$ ipython --no-banner

In [1]: import numpy as np

In [2]: from numpy import linalg as LA

In [3]: np.set_printoptions(precision=2, suppress=True, linewidth=140)

In [4]: tidy = lambda a: np.round(a, 2) + 0

In [5]: mat = np.array([[1, -3, 3], [-3, 1, -3], [3, -3, 1]])

In [6]: evals, V = LA.eig(mat)

In [7]: print(tidy(np.sort(LA.eigvals(LA.inv(mat)))))
[-0.5  -0.5   0.14]

In [8]: print(np.prod(evals))
28.0

In [9]: print(tidy(np.sort(LA.eigvals(mat.T))))
[-2. -2.  7.]

In [10]: print(tidy(np.sort(LA.eigvals(mat @ mat))))
[ 4.  4. 49.]

In [11]: print(tidy(evals))
[-2.  7. -2.]

In [12]: evals, V = LA.eigh(mat)

In [13]: print(tidy(np.abs(V[:, -1])))
[0.58 0.58 0.58]

In [14]: print((evals > 1e-8).sum(), (evals < -1e-8).sum())
1 2

In [15]: print(tidy(evals))
[-2. -2.  7.]

In [16]: M2 = mat / np.sqrt((mat ** 2).mean(axis=1, keepdims=True))

In [17]: print(tidy(mat - mat.mean(axis=1, keepdims=True)))
[[ 0.67 -3.33  2.67]
 [-1.33  2.67 -1.33]
 [ 2.67 -3.33  0.67]]

In [18]: print(tidy(M2[1]))
[-1.19  0.4  -1.19]

In [19]: proj = np.triu(np.array([[2, -2, 4], [2, 3, 1], [-3, -1, -2]]), 1) + np.eye(3)

In [20]: M2 = proj @ mat @ LA.inv(proj)

In [21]: print(LA.matrix_rank(M2))
3

In [22]: print(np.poly(M2))
[  1.  -3. -24. -28.]

In [23]: J = np.load("out9.npy")

In [24]: print(tidy(J))
[[ 0.    0.98  0.2 ]
 [-0.89  0.09 -0.44]
 [ 0.45  0.18 -0.88]]

In [25]: M2 = LA.inv(J)

In [26]: print(tidy(LA.inv(M2)))
[[ 0.    0.98  0.2 ]
 [-0.89  0.09 -0.44]
 [ 0.45  0.18 -0.88]]

In [27]: print(tidy(LA.cond(J)))
1.0

In [28]: print(tidy(LA.det(J) * LA.det(M2)))
1.0

In [29]: print(tidy(LA.slogdet(J)[0]))
-1.0

In [30]: O = J.astype(float).copy()

In [31]: for j in range(3):
    ...:     O[:, j] -= O[:, :j] @ (O[:, :j].T @ O[:, j])
    ...:     O[:, j] /= LA.norm(O[:, j])
    ...: 

In [32]: print(tidy(O))
[[ 0.    0.98  0.2 ]
 [-0.89  0.09 -0.44]
 [ 0.45  0.18 -0.88]]

In [33]: print(tidy(O.T @ J))
[[1. 0. 0.]
 [0. 1. 0.]
 [0. 0. 1.]]

In [34]: print(tidy(LA.eigvals(J)))
[ 0.11+0.99j  0.11-0.99j -1.  +0.j  ]

In [35]: print(tidy(LA.det(J.T)))
-1.0

In [36]: print(tidy(LA.eigvals(J).sum().real))
-0.79

In [37]: print(tidy(LA.det(2 * J)), tidy(LA.det(J)))
-8.0 -1.0

In [38]: print(tidy(J @ J.T))
[[1. 0. 0.]
 [0. 1. 0.]
 [0. 0. 1.]]

In [39]: print(tidy(LA.svd(J, compute_uv=False)))
[1. 1. 1.]

In [40]: K = np.array([[3.0, 1.0, 1.0, 1.0, 1.0, 1.0],
    ...:     [1.0, 3.0, 1.0, 1.0, 1.0, 1.0],
    ...:     [1.0, 1.0, 3.0, 1.0, 1.0, 1.0],
    ...:     [1.0, 1.0, 1.0, 3.0, 1.0, 1.0],
    ...:     [1.0, 1.0, 1.0, 1.0, 3.0, 1.0],
    ...:     [1.0, 1.0, 1.0, 1.0, 1.0, 3.0]])

In [41]: x0 = np.ones(6)

In [42]: for _ in range(7):
    ...:     x0 = K @ x0
    ...:     x0 /= LA.norm(x0)
    ...:     print(round(x0 @ K @ x0, 2))
    ...: 
8.0
8.0
8.0
8.0
8.0
8.0
8.0

In [43]: print(tidy(x0))
[0.41 0.41 0.41 0.41 0.41 0.41]

In [44]: print(tidy(LA.eigvalsh(K)[-1]))
8.0

In [45]: X = np.load("dump.npy")

In [46]: print(X)
[[ -4.98   4.09   1.29   2.4  -22.16]
 [ 10.09 -12.66   2.64 -15.34  26.01]
 [ -3.7    6.45   0.44   0.32 -21.27]
 [ 10.19 -12.51   3.89 -17.26  22.46]
 [ -4.63   5.67   1.64   0.49 -21.53]
 [ 12.29 -12.81   4.66 -17.22  23.11]
 [ 10.21 -13.28   4.13 -14.64  24.78]
 [  9.29 -11.33   3.88 -15.78  23.07]
 [ 10.29 -11.25   5.09 -14.54  23.3 ]
 [  9.52 -10.81   3.13 -14.59  24.06]
 [ -4.61   4.89   0.7    0.54 -21.88]
 [ -4.04   7.31   2.48   3.49 -21.31]
 [ 10.8  -12.2    3.8  -18.64  23.84]
 [ -1.52   4.51   2.42   2.25 -23.2 ]
 [ 10.77 -12.42   5.28 -15.78  23.68]
 [ 11.54 -11.21   4.73 -17.43  25.06]
 [ 10.38 -11.47   2.86 -15.65  25.37]
 [ -3.22   7.32   1.62   0.32 -20.53]
 [ -4.22   7.42   2.54   2.36 -21.49]
 [ 10.29 -11.55   1.65 -17.95  25.35]
 [ 10.49 -12.19   4.7  -15.98  26.07]
 [ -3.39   5.88   1.66   1.56 -21.89]
 [ -5.92   7.41   1.98   2.71 -21.3 ]]

In [47]: Z = X[[20, 11]].astype(float)

In [48]: for _ in range(7):
    ...:     lab = LA.norm(X[:, None] - Z, axis=-1).argmin(axis=1)
    ...:     Z = np.array([X[lab == j].mean(axis=0) for j in range(2)])
    ...: 

In [49]: print(lab)
[1 0 1 0 1 0 0 0 0 0 1 1 0 1 0 0 0 1 1 0 0 1 1]

In [50]: print(tidy(Z))
[[ 10.47 -11.98   3.88 -16.22  24.32]
 [ -4.02   6.1    1.68   1.64 -21.66]]

In [51]: print(tidy(Z[1] - Z[0]))
[-14.5   18.07  -2.2   17.86 -45.98]

In [52]: print(np.bincount(lab))
[13 10]

In [53]: print(np.abs(Z[1] - Z[0]).argmax())
4

In [54]: U, sv, vt = LA.svd(J, full_matrices=False)

In [55]: print(np.allclose(U * sv @ vt, J))
True

In [56]: print(sv / sv[0])
[1. 1. 1.]

In [57]: print(tidy(vt @ vt.T))
[[1. 0. 0.]
 [0. 1. 0.]
 [0. 0. 1.]]

In [58]: print(U.shape, sv.shape, vt.shape)
(3, 3) (3,) (3, 3)

In [59]: E = np.loadtxt("x.csv", delimiter=",")

In [60]: print(E)
[[-0.82  0.79 -0.04 -0.47  0.42 -0.44]
 [-2.11  1.91  0.1  -0.96  1.09 -1.02]
 [-0.66  0.63 -0.02 -0.33  0.28 -0.34]
 [ 0.36 -0.36  0.    0.15 -0.13  0.19]
 [ 2.92 -2.91  0.01  1.46 -1.4   1.43]
 [ 3.3  -3.26 -0.02  1.62 -1.62  1.61]
 [ 0.86 -0.89  0.03  0.48 -0.38  0.36]
 [-1.05  0.91  0.1  -0.45  0.47 -0.43]
 [-5.68  5.63  0.06 -2.74  2.8  -2.72]
 [-0.88  0.96 -0.03 -0.45  0.6  -0.53]
 [ 1.86 -1.79 -0.09  0.95 -1.01  0.88]
 [-2.13  2.11  0.07 -1.13  1.02 -0.99]
 [-0.08  0.16  0.03 -0.11  0.09 -0.02]
 [ 0.89 -0.86  0.03  0.45 -0.49  0.47]
 [-1.43  1.46 -0.01 -0.76  0.73 -0.76]]

In [61]: Z = E[[2, 4]].astype(float)

In [62]: for _ in range(6):
    ...:     lab = LA.norm(E[:, None] - Z, axis=-1).argmin(axis=1)
    ...:     Z = np.array([E[lab == j].mean(axis=0) for j in range(2)])
    ...: 

In [63]: print(lab)
[0 0 0 1 1 1 1 0 0 0 1 0 0 1 0]

In [64]: print(np.bincount(lab))
[9 6]

In [65]: print(tidy(Z))
[[-1.65  1.62  0.03 -0.82  0.83 -0.81]
 [ 1.7  -1.68 -0.01  0.85 -0.84  0.82]]

In [66]: U, sv, vt = LA.svd(E)

In [67]: print(np.argmax(sv[:-1] / (sv[1:] + 1e-6)) + 1)
1

In [68]: print(tidy(sv))
[13.8   0.25  0.23  0.16  0.13  0.06]

In [69]: M2 = U[:, :1] @ np.diag(sv[:1]) @ vt[:1]

In [70]: print(LA.matrix_rank(M2))
1

In [71]: print(round(np.log10(LA.cond(E))))
2

In [72]: print(LA.matrix_rank(E, rtol=0.1))
1

In [73]: print(tidy(np.abs(LA.svd(E)[2][-1])))
[0.34 0.2  0.63 0.01 0.31 0.59]

In [74]: O, Rm = LA.qr(E)

In [75]: print(tidy(np.abs(np.diag(Rm))))
[8.42 0.26 0.14 0.16 0.23 0.09]

In [76]: print(tidy(O))
[[-0.1  -0.07 -0.42 -0.49 -0.11 -0.01]
 [-0.25 -0.64  0.01  0.02 -0.31  0.11]
 [-0.08 -0.07 -0.27 -0.1   0.15  0.21]
 [ 0.04 -0.02  0.01 -0.18 -0.2  -0.38]
 [ 0.35 -0.14  0.22  0.07 -0.2  -0.13]
 [ 0.39 -0.05  0.11 -0.04 -0.05 -0.09]
 [ 0.1  -0.17  0.16  0.25 -0.22  0.61]
 [-0.12 -0.47  0.24  0.08  0.17 -0.07]
 [-0.67  0.15  0.05  0.44  0.07 -0.23]
 [-0.1   0.36  0.    0.15 -0.67  0.1 ]
 [ 0.22  0.16 -0.36  0.32  0.33  0.14]
 [-0.25  0.05  0.36 -0.47  0.26  0.18]
 [-0.01  0.31  0.47 -0.19 -0.07 -0.07]
 [ 0.11  0.06  0.35  0.14  0.28  0.18]
 [-0.17  0.2  -0.03 -0.21 -0.05  0.51]]

In [77]: print(tidy(np.trace(O @ O.T)))
6.0

In [78]: print(tidy(O @ Rm))
[[-0.82  0.79 -0.04 -0.47  0.42 -0.44]
 [-2.11  1.91  0.1  -0.96  1.09 -1.02]
 [-0.66  0.63 -0.02 -0.33  0.28 -0.34]
 [ 0.36 -0.36  0.    0.15 -0.13  0.19]
 [ 2.92 -2.91  0.01  1.46 -1.4   1.43]
 [ 3.3  -3.26 -0.02  1.62 -1.62  1.61]
 [ 0.86 -0.89  0.03  0.48 -0.38  0.36]
 [-1.05  0.91  0.1  -0.45  0.47 -0.43]
 [-5.68  5.63  0.06 -2.74  2.8  -2.72]
 [-0.88  0.96 -0.03 -0.45  0.6  -0.53]
 [ 1.86 -1.79 -0.09  0.95 -1.01  0.88]
 [-2.13  2.11  0.07 -1.13  1.02 -0.99]
 [-0.08  0.16  0.03 -0.11  0.09 -0.02]
 [ 0.89 -0.86  0.03  0.45 -0.49  0.47]
 [-1.43  1.46 -0.01 -0.76  0.73 -0.76]]

In [79]: print(tidy(abs(Rm[0, 0])), tidy(LA.norm(E[:, 0])))
8.42 8.42

In [80]: print(O.shape, Rm.shape)
(15, 6) (6, 6)

In [81]: print(tidy(O.T @ O))
[[1. 0. 0. 0. 0. 0.]
 [0. 1. 0. 0. 0. 0.]
 [0. 0. 1. 0. 0. 0.]
 [0. 0. 0. 1. 0. 0.]
 [0. 0. 0. 0. 1. 0.]
 [0. 0. 0. 0. 0. 1.]]

In [82]: print(tidy(O.T @ O))
[[1. 0. 0. 0. 0. 0.]
 [0. 1. 0. 0. 0. 0.]
 [0. 0. 1. 0. 0. 0.]
 [0. 0. 0. 1. 0. 0.]
 [0. 0. 0. 0. 1. 0.]
 [0. 0. 0. 0. 0. 1.]]

In [83]: print(tidy(LA.pinv(O)))
[[-0.1  -0.25 -0.08  0.04  0.35  0.39  0.1  -0.12 -0.67 -0.1   0.22 -0.25 -0.01  0.11 -0.17]
 [-0.07 -0.64 -0.07 -0.02 -0.14 -0.05 -0.17 -0.47  0.15  0.36  0.16  0.05  0.31  0.06  0.2 ]
 [-0.42  0.01 -0.27  0.01  0.22  0.11  0.16  0.24  0.05  0.   -0.36  0.36  0.47  0.35 -0.03]
 [-0.49  0.02 -0.1  -0.18  0.07 -0.04  0.25  0.08  0.44  0.15  0.32 -0.47 -0.19  0.14 -0.21]
 [-0.11 -0.31  0.15 -0.2  -0.2  -0.05 -0.22  0.17  0.07 -0.67  0.33  0.26 -0.07  0.28 -0.05]
 [-0.01  0.11  0.21 -0.38 -0.13 -0.09  0.61 -0.07 -0.23  0.1   0.14  0.18 -0.07  0.18  0.51]]

In [84]: rng = np.random.default_rng(1407)

In [85]: F = np.array([[0, -1, -2, -1, -1, -1, 2, 1],
    ...:     [2, -2, 0, -2, -1, -1, 1, 1],
    ...:     [2, 2, 0, 2, 2, 2, 0, -1],
    ...:     [0, 1, 2, -2, 2, 2, 1, 0]]) * (rng.random((4, 8)) < 0.3)

In [86]: print(F)
[[ 0  0  0  0  0 -1  0  0]
 [ 0  0  0  0 -1  0  0  0]
 [ 0  0  0  0  2  0  0  0]
 [ 0  0  0  0  2  0  0  0]]

In [87]: C2 = F.T @ F

In [88]: print(np.trace(C2), (F ** 2).sum())
10 10

In [89]: print(np.diag(C2))
[0 0 0 0 9 1 0 0]

In [90]: print(LA.matrix_rank(C2))
2

In [91]: data = np.load("data.npy")

In [92]: print(data)
[[ 1 -1 -1  1 -1  1  1 -1]
 [ 1 -1  1 -1 -1  1 -1  1]
 [ 1  1  1  1 -1 -1 -1 -1]]

In [93]: M2 = data / LA.norm(data, axis=1, keepdims=True)

In [94]: C2 = M2 @ M2.T

In [95]: print(tidy(C2[2]))
[0. 0. 1.]

In [96]: print((np.abs(C2) > 0.9).astype(int))
[[1 0 0]
 [0 1 0]
 [0 0 1]]

In [97]: print((C2 - 2 * np.eye(3)).round(6).argmax(axis=1))
[1 0 0]

In [98]: print(np.argwhere(np.triu(np.abs(C2) > 0.95, 1)))
[]
